>>> import numpy as np
>>> np.set_printoptions(suppress=True, linewidth=140)
>>> tidy = lambda a: np.round(a, 3) + 0
>>> M = np.array([[3, 3, 0], [3, 1, 1], [1, 1, 1]])
>>> w, vecs = np.linalg.eig(M)
>>> tidy(np.sort(np.linalg.eigvals(np.linalg.inv(M))))
array([-0.801,  0.187,  1.114])
>>> tidy(np.prod(w))
np.float64(-6.0)
>>> tidy(np.sort(np.linalg.eigvals(M @ M)))
array([ 0.806,  1.56 , 28.634])
>>> tidy(M @ vecs[:, 0] - w[0] * vecs[:, 0])
array([0., 0., 0.])
>>> O = M.astype(float).copy()
>>> for j in range(3):
...     O[:, j] -= O[:, :j] @ (O[:, :j].T @ O[:, j])
...     O[:, j] /= np.linalg.norm(O[:, j])
... 
>>> tidy(O.T @ O)
array([[1., 0., 0.],
       [0., 1., 0.],
       [0., 0., 1.]])
>>> tidy(O.T @ M)
array([[ 4.359,  2.982,  0.918],
       [ 0.   ,  1.451, -0.508],
       [ 0.   ,  0.   ,  0.949]])
>>> M2 = M / np.linalg.norm(M, axis=1, keepdims=True)
>>> gram = M2 @ M2.T
>>> np.argwhere(np.triu(np.abs(gram) > 0.95, 1))
array([], shape=(0, 2), dtype=int64)
>>> (np.abs(gram) > 0.9).astype(int)
array([[1, 0, 0],
       [0, 1, 0],
       [0, 0, 1]])
>>> tidy(np.degrees(np.arccos(np.clip(gram[0, 1], -1, 1))))
np.float64(31.482)
>>> tidy(gram)
array([[1.   , 0.853, 0.816],
       [0.853, 1.   , 0.87 ],
       [0.816, 0.87 , 1.   ]])
>>> M2 = M[0, 0] * M[1:] - np.outer(M[1:, 0], M[0])
>>> M2
array([[ 0, -6,  3],
       [ 0,  0,  3]])
>>> np.linalg.matrix_rank(M2), np.linalg.matrix_rank(M)
(np.int64(2), np.int64(3))
>>> t3 = np.stack([M2, -1 * M2, M2[::-1]])
>>> np.einsum("bij,cij->bc", t3, t3)
array([[ 54, -54,  18],
       [-54,  54, -18],
       [ 18, -18,  54]])
>>> (t3 @ M2.T).shape
(3, 2, 2)
>>> t3.sum(axis=0)
array([[ 0,  0,  3],
       [ 0, -6,  3]])
>>> X = np.loadtxt("data.csv", delimiter=",")
>>> X
array([[ 4., -2.,  1.,  5., -2.],
       [ 2., -2., -1.,  4.,  3.],
       [ 5.,  5.,  4.,  2.,  4.],
       [ 8., -6., -1., 13.,  4.]])
>>> U, sig, Vt = np.linalg.svd(X)
>>> vecs = Vt[:(sig > 1e-8).sum()]
>>> rng = np.random.default_rng(77)
>>> vec = X[1] + 2 * X[2] + rng.integers(2) * np.eye(5)[2]
>>> vec
array([12.,  8.,  7.,  8., 11.])
>>> tidy(np.linalg.norm(vec - vecs.T @ vecs @ vec))
np.float64(0.0)
>>> np.linalg.matrix_rank(np.vstack([X, vec]))
np.int64(3)
